In [1]: import numpy as np

In [2]: np.set_printoptions(precision=2, suppress=True, linewidth=140, floatmode="fixed")

In [3]: W0 = np.load("dump.npy")

In [4]: W0
Out[4]: 
array([[0, 0, 0],
       [2, 2, 0],
       [2, 2, 0]])

In [5]: # triangular, det is the product of the diagonal

In [6]: np.linalg.matrix_rank(W0, rtol=0.1)
Out[6]: np.int64(1)

In [7]: round(np.linalg.norm(W0, 2) / np.linalg.norm(W0), 2)
Out[7]: np.float64(1.0)

In [8]: np.argsort(-np.linalg.norm(W0, axis=0).round(6), kind="stable")[:3]
Out[8]: array([0, 1, 2])

In [9]: M = np.array([[-0.6, 0.2, -0.9, 0.8],
   ...:     [-1.9, 0.5, 0.7, -1.2],
   ...:     [1.9, 0.7, -0.5, 2.3],
   ...:     [0.9, 1.0, 1.2, 0.4],
   ...:     [1.2, 1.2, 0.4, 0.3],
   ...:     [-1.5, 0.1, 0.9, -0.3],
   ...:     [-0.5, -1.0, 0.0, -1.2],
   ...:     [-2.0, 1.3, -0.9, 0.0],
   ...:     [1.1, -0.3, -1.8, 0.7],
   ...:     [0.1, 0.8, -0.6, 0.6],
   ...:     [-0.4, 0.7, -1.5, 1.8],
   ...:     [-0.5, 0.5, -0.9, -0.3],
   ...:     [1.2, 1.5, 2.3, 0.8],
   ...:     [1.1, -0.3, 0.4, 1.0]])

In [10]: rng = np.random.default_rng(7852)

In [11]: M[:, 3] = 2 * M[:, 1] + 0.1 * rng.normal(size=14)

In [12]: M
Out[12]: 
array([[-0.60,  0.20, -0.90,  0.43],
       [-1.90,  0.50,  0.70,  0.94],
       [ 1.90,  0.70, -0.50,  1.28],
       [ 0.90,  1.00,  1.20,  1.94],
       [ 1.20,  1.20,  0.40,  2.35],
       [-1.50,  0.10,  0.90,  0.26],
       [-0.50, -1.00,  0.00, -1.97],
       [-2.00,  1.30, -0.90,  2.57],
       [ 1.10, -0.30, -1.80, -0.67],
       [ 0.10,  0.80, -0.60,  1.66],
       [-0.40,  0.70, -1.50,  1.38],
       [-0.50,  0.50, -0.90,  0.91],
       [ 1.20,  1.50,  2.30,  3.05],
       [ 1.10, -0.30,  0.40, -0.68]])

In [13]: C2 = np.cov(M, rowvar=False)

In [14]: np.median(M, axis=0)
Out[14]: array([-0.15,  0.60, -0.25,  1.11])

In [15]: np.argwhere(np.triu(np.abs(np.corrcoef(M.T)) > 0.8, 1))
Out[15]: array([[1, 3]])

In [16]: out = np.c_[M[:, :3] @ np.array([[0, -2, 1], [-2, 0, 0], [0, -2, -2]]), np.array([0, -2, -2, 0, 0, -2, -2, -2, 0, 2, 1, -1, -1, 2])]

In [17]: out
Out[17]: 
array([[-0.40,  3.00,  1.20,  0.00],
       [-1.00,  2.40, -3.30, -2.00],
       [-1.40, -2.80,  2.90, -2.00],
       [-2.00, -4.20, -1.50,  0.00],
       [-2.40, -3.20,  0.40,  0.00],
       [-0.20,  1.20, -3.30, -2.00],
       [ 2.00,  1.00, -0.50, -2.00],
       [-2.60,  5.80, -0.20, -2.00],
       [ 0.60,  1.40,  4.70,  0.00],
       [-1.60,  1.00,  1.30,  2.00],
       [-1.40,  3.80,  2.60,  1.00],
       [-1.00,  2.80,  1.30, -1.00],
       [-3.00, -7.00, -3.40, -1.00],
       [ 0.60, -3.00,  0.30,  2.00]])

In [18]: np.linalg.matrix_rank(out)
Out[18]: np.int64(4)

In [19]: np.round(np.linalg.lstsq(M, out[:, 0])[0], 2) + 0
Out[19]: array([ 0.00, -2.00,  0.00,  0.00])

In [20]: np.linalg.norm(np.linalg.qr(M)[0].T @ out, axis=0) ** 2 / ((out ** 2).sum(axis=0) + 1e-12)
Out[20]: array([1.00, 1.00, 1.00, 0.33])

In [21]: X = np.loadtxt("block12.csv", delimiter=",")

In [22]: X
Out[22]: 
array([[ 1.00,  0.00,  0.00,  0.00,  0.00],
       [ 3.00,  1.00,  0.00,  0.00,  0.00],
       [ 2.00,  1.00,  1.00,  0.00,  0.00],
       [-3.00,  0.00, -3.00,  1.00,  0.00],
       [ 2.00,  0.00,  3.00,  0.00,  1.00]])

In [23]: out = np.array([[5, 2], [6, 5], [9, 0]])

In [24]: np.einsum("ik,kj->ij", W0, out)
Out[24]: 
array([[ 0,  0],
       [22, 14],
       [22, 14]])

In [25]: np.einsum("ij->j", W0)
Out[25]: array([4, 4, 0])

In [26]: W0 @ out
Out[26]: 
array([[ 0,  0],
       [22, 14],
       [22, 14]])

In [27]: np.vstack([W0, out.T]).shape
Out[27]: (5, 3)

In [28]: np.linalg.matrix_rank(W0 @ out)
Out[28]: np.int64(1)

In [29]: out.T @ W0.T
Out[29]: 
array([[ 0, 22, 22],
       [ 0, 14, 14]])

In [30]: np.einsum("ik,kj->ji", W0, out)
Out[30]: 
array([[ 0, 22, 22],
       [ 0, 14, 14]])

In [31]: vec = np.array([3, 2, 0, -1, 2])

In [32]: rhs = X @ vec

In [33]: c, lr = np.zeros(5), 1 / np.linalg.norm(X, 2) ** 2

In [34]: for i in range(20):
    ...:     c -= lr * X.T @ (X @ c - rhs)
    ...:     if i % 5 == 0: print(i, round(np.linalg.norm(X @ c - rhs), 2))
    ...: 
0 4.4
5 1.97
10 1.09
15 0.79

In [35]: c
Out[35]: array([3.17, 1.22, 0.38, 0.17, 0.16])

In [36]: feats = np.loadtxt("test16.csv", delimiter=",")

In [37]: feats
Out[37]: 
array([[3.00, 0.00, 0.00, 0.00, 0.00, 0.00, 0.00],
       [0.00, 1.00, 3.00, 3.00, 0.00, 1.00, 0.00],
       [0.00, 3.00, 2.00, 1.00, 1.00, 2.00, 0.00],
       [0.00, 1.00, 0.00, 0.00, 3.00, 1.00, 3.00],
       [0.00, 3.00, 1.00, 1.00, 0.00, 0.00, 0.00],
       [0.00, 1.00, 2.00, 3.00, 3.00, 1.00, 3.00],
       [0.00, 1.00, 3.00, 2.00, 2.00, 2.00, 2.00]])

In [38]: # splits into 2 blocks

In [39]: np.prod(np.diag(W0)), np.round(np.linalg.det(W0), 2)
Out[39]: (np.int64(0), np.float64(0.0))

In [40]: [int(np.linalg.matrix_rank(np.linalg.matrix_power(W0, p))) for p in range(1, 4)]
Out[40]: [1, 1, 1]

In [41]: np.linalg.matrix_rank(W0 - W0[0, 0] * np.eye(3))
Out[41]: np.int64(1)

In [42]: np.sort(np.linalg.eigvals(W0))
Out[42]: array([0.00, 0.00, 2.00])
